$ python -q
>>> import numpy as np
>>> np.set_printoptions(precision=2, suppress=True, linewidth=140, sign=" ")
>>> def rd(a):
...     return np.round(a, 2) + 0
... 
>>> m1 = np.load("x.npy")
>>> m1
array([[ 1.,  4.,  0.,  0.,  0.,  0.,  0.,  0.],
       [ 4.,  0.,  4.,  0.,  0.,  0.,  0.,  0.],
       [ 0.,  4.,  2.,  4.,  0.,  0.,  0.,  0.],
       [ 0.,  0.,  4.,  0.,  4.,  0.,  0.,  0.],
       [ 0.,  0.,  0.,  4.,  1.,  4.,  0.,  0.],
       [ 0.,  0.,  0.,  0.,  4.,  1.,  4.,  0.],
       [ 0.,  0.,  0.,  0.,  0.,  4.,  0.,  4.],
       [ 0.,  0.,  0.,  0.,  0.,  0.,  4.,  1.]])
>>> # symmetric
>>> rng = np.random.default_rng(7321)
>>> labels = rng.permutation(8)
>>> Y = m1[:, labels] * rng.choice([-1, 1], 8)
>>> Y
array([[-0.,  0.,  0.,  0., -0., -4., -1.,  0.],
       [-0.,  4.,  0.,  0., -0., -0., -4.,  0.],
       [-0.,  2.,  0.,  0., -4., -4., -0.,  0.],
       [-0.,  4.,  0.,  4., -0., -0., -0.,  0.],
       [-0.,  0.,  4.,  1., -4., -0., -0.,  0.],
       [-4.,  0.,  1.,  4., -0., -0., -0.,  0.],
       [-0.,  0.,  4.,  0., -0., -0., -0.,  4.],
       [-4.,  0.,  0.,  0., -0., -0., -0.,  1.]])
>>> Uu, _, Vh = np.linalg.svd(m1.T @ Y)
>>> rd(Uu @ Vh)
array([[ 0.,  0.,  0.,  0.,  0.,  0., -1.,  0.],
       [ 0.,  0.,  0.,  0.,  0., -1.,  0.,  0.],
       [ 0.,  1.,  0.,  0.,  0.,  0.,  0.,  0.],
       [ 0.,  0.,  0.,  0., -1.,  0.,  0.,  0.],
       [ 0.,  0.,  0.,  1.,  0.,  0.,  0.,  0.],
       [ 0.,  0.,  1.,  0.,  0.,  0.,  0.,  0.],
       [-1.,  0.,  0.,  0.,  0.,  0.,  0.,  0.],
       [ 0.,  0.,  0.,  0.,  0.,  0.,  0.,  1.]])
>>> labels
array([ 6,  2,  5,  4,  3,  1,  0,  7])
>>> rd(np.linalg.lstsq(m1, Y)[0])
array([[ 0.,  0.,  0.,  0.,  0.,  0., -1.,  0.],
       [ 0.,  0.,  0.,  0.,  0., -1.,  0.,  0.],
       [ 0.,  1.,  0.,  0.,  0.,  0.,  0.,  0.],
       [ 0.,  0.,  0.,  0., -1.,  0.,  0.,  0.],
       [ 0.,  0.,  0.,  1.,  0.,  0.,  0.,  0.],
       [ 0.,  0.,  1.,  0.,  0.,  0.,  0.,  0.],
       [-1.,  0.,  0.,  0.,  0.,  0.,  0.,  0.],
       [ 0.,  0.,  0.,  0.,  0.,  0.,  0.,  1.]])
>>> np.allclose(Y, Y.T)
False
>>> rd(np.linalg.det(Y))
np.float64(32768.0)
>>> Y.inv()
Traceback (most recent call last):
  File "<python-input-16>", line 1, in <module>
    Y.inv()
    ^^^^^
AttributeError: 'numpy.ndarray' object has no attribute 'inv'
>>> rd(np.abs(np.linalg.eigvals(Y)).max())
np.float64(5.35)
>>> np.linalg.determinant(Y)
Traceback (most recent call last):
  File "<python-input-18>", line 1, in <module>
    np.linalg.determinant(Y)
    ^^^^^^^^^^^^^^^^^^^^^
AttributeError: module 'numpy.linalg' has no attribute 'determinant'
>>> Y @ Y
array([[ 16.,   0.,  -8., -16.,   0.,   0.,   0.,  -4.],
       [  0.,  16., -16.,   0.,   0.,   0., -16., -16.],
       [ 16.,   8., -20., -20.,  16.,   0.,  -8.,   0.],
       [  0.,  32.,   0.,  16.,   0.,   0., -16.,   0.],
       [  0.,  12., -16.,   0.,   0., -16.,   0.,   0.],
       [  0.,  18.,   0.,  16.,  -4.,  12.,   4.,   0.],
       [-16.,   8.,   0.,   0., -16., -16.,   0.,   4.],
       [ -4.,   0.,   0.,   0.,   0.,  16.,   4.,   1.]])
>>> np.allclose(Y @ Y.T, Y.T @ Y)
False
>>> rd(np.linalg.matrix_power(Y, 3))
array([[  16.,  -80.,    0.,  -64.,   32.,  -32.,  -16.,   -4.],
       [  64.,   32.,  -64.,    0.,   64.,   64.,  -64.,  -80.],
       [   0.,  -88.,   32.,  -64.,   16.,   16.,  -48.,  -32.],
       [   0.,  192.,  -64.,   64.,    0.,    0., -128.,  -64.],
       [  64.,   16.,  -16.,  -64.,   64.,   64.,  -48.,    0.],
       [ -48.,  136.,   12.,  108.,   16.,    0.,  -72.,   16.],
       [  48.,   32.,  -80.,  -80.,   64.,   64.,  -16.,    4.],
       [ -68.,    0.,   32.,   64.,    0.,   16.,    4.,   17.]])
>>> f = np.array([1, 2])
>>> np.cross(m1[0, :3], m1[1, :3])
array([ 16.,  -4., -16.])
>>> np.polyval(f, m1[0])
array([ 3.,  6.,  2.,  2.,  2.,  2.,  2.,  2.])
>>> cent = np.array([[0.7, 1.3, 0.7, 0.7, -0.9, 0.4, -0.2, -1.2, 1.4],
...     [-1.4, -1.1, -1.8, -0.4, -1.7, 0.5, 0.6, -0.1, -1.1]])
>>> M = np.array([[1, 2],
...     [1, 1],
...     [2, 1],
...     [2, 2],
...     [0, 1],
...     [2, 1],
...     [1, 2],
...     [2, 0],
...     [2, 1],
...     [0, 1],
...     [1, 2],
...     [2, 1],
...     [2, 2],
...     [0, 2],
...     [0, 2],
...     [0, 0],
...     [1, 1],
...     [0, 2]]) @ cent + 0.02 * rng.normal(size=(18, 9))
>>> rd(M)
array([[-2.11, -0.9 , -2.91, -0.12, -4.28,  1.43,  1.01, -1.4 , -0.75],
       [-0.68,  0.22, -1.11,  0.31, -2.57,  0.87,  0.38, -1.31,  0.29],
       [ 0.01,  1.54, -0.37,  1.05, -3.49,  1.28,  0.2 , -2.5 ,  1.69],
       [-1.41,  0.35, -2.21,  0.61, -5.21,  1.78,  0.81, -2.56,  0.61],
       [-1.38, -1.08, -1.75, -0.37, -1.71,  0.52,  0.6 , -0.11, -1.11],
       [ 0.02,  1.51, -0.39,  1.01, -3.48,  1.32,  0.16, -2.5 ,  1.74],
       [-2.12, -0.88, -2.9 , -0.13, -4.32,  1.41,  1.04, -1.4 , -0.82],
       [ 1.43,  2.62,  1.37,  1.39, -1.82,  0.8 , -0.4 , -2.37,  2.79],
       [-0.01,  1.52, -0.4 ,  1.03, -3.5 ,  1.28,  0.2 , -2.5 ,  1.7 ],
       [-1.4 , -1.07, -1.83, -0.37, -1.69,  0.48,  0.62, -0.09, -1.11],
       [-2.09, -0.92, -2.91, -0.11, -4.3 ,  1.38,  0.97, -1.4 , -0.78],
       [-0.02,  1.5 , -0.42,  1.03, -3.51,  1.28,  0.2 , -2.52,  1.72],
       [-1.4 ,  0.37, -2.19,  0.59, -5.19,  1.84,  0.79, -2.57,  0.61],
       [-2.78, -2.2 , -3.54, -0.8 , -3.38,  0.96,  1.2 , -0.18, -2.26],
       [-2.78, -2.19, -3.61, -0.81, -3.42,  0.99,  1.22, -0.21, -2.21],
       [-0.01,  0.02,  0.03, -0.03,  0.02, -0.01, -0.01, -0.05,  0.02],
       [-0.7 ,  0.21, -1.1 ,  0.28, -2.61,  0.89,  0.38, -1.31,  0.32],
       [-2.76, -2.2 , -3.61, -0.78, -3.4 ,  0.98,  1.19, -0.21, -2.2 ]])
>>> O, vecs = np.linalg.qr(M[:, :4])[0], np.linalg.qr(M[:, 4:])[0]
>>> sig = np.linalg.svd(O.T @ vecs, compute_uv=False)
>>> (sig > 0.9).sum()
np.int64(2)
>>> rd(np.linalg.norm(O @ O.T - vecs @ vecs.T, 2))
np.float64(1.0)
>>> rd(np.degrees(np.arccos(sig.clip(0, 1))))
array([  0.52,   1.07,  47.47,  81.72])
